$ ipython --no-banner

In [1]: import numpy as np

In [2]: import numpy.linalg as la

In [3]: np.set_printoptions(precision=3, suppress=True, linewidth=140, sign=" ")

In [4]: def rd(a):
   ...:     return np.round(a, 3) + 0
   ...: 

In [5]: F = np.load("sample14.npy")

In [6]: F
Out[6]: 
array([[-2,  1,  0, -2],
       [ 0, -1,  0, -1],
       [ 0,  0,  2,  0],
       [-1, -2,  0,  2]])

In [7]: u = np.array([0, 3, 2, 2])

In [8]: out = F + np.outer(u, np.eye(4)[1])

In [9]: la.matrix_rank(out - F)
Out[9]: np.int64(1)

In [10]: rd(la.det(out) / la.det(F)), rd(1 + la.solve(F, u)[1])
Out[10]: (np.float64(-1.0), np.float64(-1.0))

In [11]: la.matrix_rank(la.inv(out) - la.inv(F), tol=1e-8)
Out[11]: np.int64(1)

In [12]: print(out)
[[-2.  1.  0. -2.]
 [ 0.  2.  0. -1.]
 [ 0.  2.  2.  0.]
 [-1.  0.  0.  2.]]

In [13]: cov = F.T @ F

In [14]: (F @ F.T).shape
Out[14]: (4, 4)

In [15]: print(np.allclose(cov, cov.T))
True

In [16]: J = np.maximum(np.array([[0, 0],
    ...:     [1, 2],
    ...:     [1, 0],
    ...:     [1, 2],
    ...:     [0, 2],
    ...:     [0, 1],
    ...:     [0, 1],
    ...:     [0, 0],
    ...:     [2, 1],
    ...:     [0, 0],
    ...:     [0, 2],
    ...:     [2, 2],
    ...:     [2, 1],
    ...:     [1, 2],
    ...:     [0, 1],
    ...:     [2, 2],
    ...:     [1, 2],
    ...:     [2, 1],
    ...:     [0, 0],
    ...:     [1, 2]]) @ np.array([[2, 0, 3], [3, 3, 3]]) + np.array([1, 4, 0]), 0)

In [17]: J
Out[17]: 
array([[  1,   4,   0],
       [  9,  10,   9],
       [  3,   4,   3],
       [  9,  10,   9],
       [  7,  10,   6],
       [  4,   7,   3],
       [  4,   7,   3],
       [  1,   4,   0],
       [  8,   7,   9],
       [  1,   4,   0],
       [  7,  10,   6],
       [ 11,  10,  12],
       [  8,   7,   9],
       [  9,  10,   9],
       [  4,   7,   3],
       [ 11,  10,  12],
       [  9,  10,   9],
       [  8,   7,   9],
       [  1,   4,   0],
       [  9,  10,   9]])

In [18]: labels = J[:, 0] > np.median(J[:, 0])

In [19]: u = J[labels].mean(axis=0) - J[~labels].mean(axis=0)

In [20]: print(np.argsort(-np.abs(u).round(6), kind="stable"))
[ 2  0  1]

In [21]: (((J - J.mean(axis=0)) @ u > 0) == labels).mean()
Out[21]: np.float64(0.9)

In [22]: labels.astype(int)
Out[22]: array([ 0,  1,  0,  1,  0,  0,  0,  0,  1,  0,  0,  1,  1,  1,  0,  1,  1,  1,  0,  1])

In [23]: print(rd(u))
[ 5.8  3.   7.2]

In [24]: Uu, sig, VT = la.svd(J, full_matrices=False)

In [25]: Uu.shape, sig.shape, VT.shape
Out[25]: ((20, 3), (3,), (3, 3))

In [26]: print(rd(Uu.T @ J @ VT.T))
[[ 56.845   0.      0.   ]
 [  0.      9.197   0.   ]
 [  0.      0.      0.316]]

In [27]: print(rd(np.sqrt((sig ** 2).sum())), rd(la.norm(J)))
57.585 57.585

In [28]: (sig > 1e-8).sum()
Out[28]: np.int64(3)

In [29]: rd(sig)
Out[29]: array([ 56.845,   9.197,   0.316])

In [30]: print(rd(sig / sig[0]))
[ 1.     0.162  0.006]

In [31]: d = la.norm(J[:, None] - J[None], axis=-1)

In [32]: la.matrix_rank(d ** 2)
Out[32]: np.int64(4)

In [33]: rd(la.norm(J - J.mean(axis=0), axis=1))
Out[33]: 
array([ 8.718,  4.754,  5.675,  4.754,  2.53 ,  3.768,  3.768,  8.718,  3.55 ,  8.718,  2.53 ,  8.05 ,  3.55 ,  4.754,  3.768,  8.05 ,
        4.754,  3.55 ,  8.718,  4.754])

In [34]: print(np.unravel_index(d.round(6).argmax(), d.shape))
(np.int64(0), np.int64(11))

In [35]: d[13].round(6).argsort(kind="stable")[:4]
Out[35]: array([  1,   3,  13,  16])

In [36]: print(rd(d[:5, :5]))
[[  0.     13.454   3.606  13.454  10.392]
 [ 13.454   0.     10.392   0.      3.606]
 [  3.606  10.392   0.     10.392   7.81 ]
 [ 13.454   0.     10.392   0.      3.606]
 [ 10.392   3.606   7.81    3.606   0.   ]]

In [37]: Xs = (J - J.mean(axis=0)) / J.std(axis=0)

In [38]: rd(Xs.std(axis=0))
Out[38]: array([ 1.,  1.,  1.])

In [39]: beta = la.lstsq(np.delete(Xs, 2, axis=1), Xs[:, 2])[0]

In [40]: np.abs(beta).argmax()
Out[40]: np.int64(0)

In [41]: M = np.tanh(np.array([[-1.0],
    ...:     [0.5],
    ...:     [-1.9],
    ...:     [-1.0],
    ...:     [-0.9],
    ...:     [1.2],
    ...:     [-0.7],
    ...:     [1.0],
    ...:     [1.4],
    ...:     [-0.8],
    ...:     [-1.5],
    ...:     [-0.5],
    ...:     [-1.1],
    ...:     [0.3],
    ...:     [-0.4],
    ...:     [0.6],
    ...:     [-1.5],
    ...:     [1.4],
    ...:     [1.0],
    ...:     [0.2],
    ...:     [-0.8],
    ...:     [1.4],
    ...:     [1.5],
    ...:     [0.1],
    ...:     [1.0],
    ...:     [-0.9],
    ...:     [0.8]]) @ np.array([[0.0, 1.3, 1.7]]))

In [42]: rd(M)
Out[42]: 
array([[ 0.   , -0.862, -0.935],
       [ 0.   ,  0.572,  0.691],
       [ 0.   , -0.986, -0.997],
       [ 0.   , -0.862, -0.935],
       [ 0.   , -0.824, -0.91 ],
       [ 0.   ,  0.915,  0.967],
       [ 0.   , -0.721, -0.831],
       [ 0.   ,  0.862,  0.935],
       [ 0.   ,  0.949,  0.983],
       [ 0.   , -0.778, -0.876],
       [ 0.   , -0.96 , -0.988],
       [ 0.   , -0.572, -0.691],
       [ 0.   , -0.892, -0.954],
       [ 0.   ,  0.371,  0.47 ],
       [ 0.   , -0.478, -0.592],
       [ 0.   ,  0.653,  0.77 ],
       [ 0.   , -0.96 , -0.988],
       [ 0.   ,  0.949,  0.983],
       [ 0.   ,  0.862,  0.935],
       [ 0.   ,  0.254,  0.327],
       [ 0.   , -0.778, -0.876],
       [ 0.   ,  0.949,  0.983],
       [ 0.   ,  0.96 ,  0.988],
       [ 0.   ,  0.129,  0.168],
       [ 0.   ,  0.862,  0.935],
       [ 0.   , -0.824, -0.91 ],
       [ 0.   ,  0.778,  0.876]])

In [43]: rank = la.matrix_rank(M)

In [44]: print(rank)
2

In [45]: ns = la.svd(M)[2][rank:].T

In [46]: print(ns @ ns.T)
[[ 1.  0.  0.]
 [ 0.  0.  0.]
 [ 0.  0.  0.]]

In [47]: ns[:, 0] / ns[np.abs(ns[:, 0]).round(6).argmax(), 0]
Out[47]: array([ 1.,  0.,  0.])

In [48]: ns.shape
Out[48]: (3, 1)
